In [1]: import numpy as np

In [2]: np.set_printoptions(precision=3, suppress=True, linewidth=140)

In [3]: rd = lambda a: np.round(a, 3) + 0

In [4]: K = np.load("m.npy")

In [5]: rd(K)
Out[5]: 
array([[  5.076,   5.967,  10.332,  15.228],
       [ -1.143,   4.05 ,  19.249,  -3.43 ],
       [ -5.766,  -1.841,   8.011, -17.297],
       [ -0.363,  -5.07 , -19.313,  -1.088],
       [  3.387,   6.187,  15.717,  10.16 ],
       [  4.484,  -0.535, -14.095,  13.451],
       [  4.111,   6.209,  13.872,  12.333],
       [  1.119,   5.473,  18.909,   3.356],
       [ -5.008,  -0.286,  12.21 , -15.025],
       [ -2.652,   2.72 ,  17.952,  -7.956],
       [  0.772,  -4.328, -19.373,   2.317],
       [ -5.299,  -5.839,  -9.223, -15.898],
       [  6.195,   3.997,  -0.53 ,  18.584],
       [ -5.816,  -1.977,   7.603, -17.449],
       [  2.775,   6.078,  16.913,   8.325],
       [ -3.363,   1.964,  16.824, -10.089],
       [  1.789,   5.767,  18.296,   5.368],
       [  1.115,  -4.072, -19.261,   3.344],
       [ -5.686,  -5.495,  -6.816, -17.059],
       [ -5.543,  -5.646,  -7.801, -16.63 ],
       [ -4.805,   0.047,  13.004, -14.416],
       [ -5.755,  -1.813,   8.095, -17.264],
       [  4.564,   6.144,  12.406,  13.693],
       [ -3.321,  -6.179, -15.859,  -9.963],
       [ -0.002,   4.849,  19.403,  -0.007],
       [ -3.536,   1.764,  16.487, -10.609],
       [  6.196,   3.946,  -0.739,  18.588],
       [ -5.193,  -5.905,  -9.773, -15.578],
       [ -6.168,  -4.331,  -0.877, -18.505]])

In [6]: cov = np.cov(K, rowvar=False)

In [7]: print(cov.shape)
(4, 4)

In [8]: print(rd(np.corrcoef(K[:, 0], K[:, 2])[0, 1]))
0.081

In [9]: rd(K.std(axis=0))
Out[9]: array([ 4.181,  4.515, 13.335, 12.543])

In [10]: rd(np.corrcoef(K.T))
Out[10]: 
array([[1.   , 0.677, 0.081, 1.   ],
       [0.677, 1.   , 0.788, 0.677],
       [0.081, 0.788, 1.   , 0.081],
       [1.   , 0.677, 0.081, 1.   ]])

In [11]: idx = K[:, 3] > np.median(K[:, 3])

In [12]: u = K[idx].mean(axis=0) - K[~idx].mean(axis=0)

In [13]: print(((K - K.mean(axis=0)) @ u > 0).astype(int))
[1 0 0 1 1 1 1 1 0 0 1 0 1 0 1 0 1 1 0 0 0 0 1 0 1 0 1 0 0]

In [14]: idx.astype(int)
Out[14]: array([1, 0, 0, 1, 1, 1, 1, 1, 0, 0, 1, 0, 1, 0, 1, 0, 1, 1, 0, 0, 0, 0, 1, 0, 1, 0, 1, 0, 0])

In [15]: (((K - K.mean(axis=0)) @ u > 0) == idx).mean()
Out[15]: np.float64(1.0)

In [16]: np.argsort(-np.abs(u).round(6), kind="stable")
Out[16]: array([3, 0, 1, 2])

In [17]: X = np.load("run2.npy")

In [18]: X
Out[18]: 
array([[-2, -4],
       [ 3,  1],
       [ 8,  6],
       [-7, -9]])

In [19]: blk = np.stack([X, 5 * X, X[::-1]])

In [20]: print(np.einsum("bij,cij->bc", blk, blk))
[[ 260 1300  160]
 [1300 6500  800]
 [ 160  800  260]]

In [21]: blk.shape
Out[21]: (3, 4, 2)

In [22]: np.linalg.matrix_rank(blk)
Out[22]: array([2, 2, 2])

In [23]: U, sigma, VT = np.linalg.svd(X, full_matrices=False)

In [24]: np.abs(U[:, 0]).round(6).argmax()
Out[24]: np.int64(3)

In [25]: rd(np.abs(VT[0]))
Out[25]: array([0.695, 0.719])

In [26]: rd(U.T @ X @ VT.T)
Out[26]: 
array([[15.877,  0.   ],
       [ 0.   ,  2.817]])

In [27]: rd(sigma)
Out[27]: array([15.877,  2.817])

In [28]: rd(sigma / sigma[0])
Out[28]: array([1.   , 0.177])

In [29]: rd(U.T @ U)
Out[29]: 
array([[1., 0.],
       [0., 1.]])

In [30]: (sigma > 1e-8).sum()
Out[30]: np.int64(2)

In [31]: hat = X @ np.linalg.solve(X.T @ X, X.T)

In [32]: np.allclose(hat @ hat, hat)
Out[32]: True

In [33]: rd((np.eye(4) - hat) @ X)
Out[33]: 
array([[0., 0.],
       [0., 0.],
       [0., 0.],
       [0., 0.]])

In [34]: rd(np.linalg.eigvalsh(hat))
Out[34]: array([0., 0., 1., 1.])
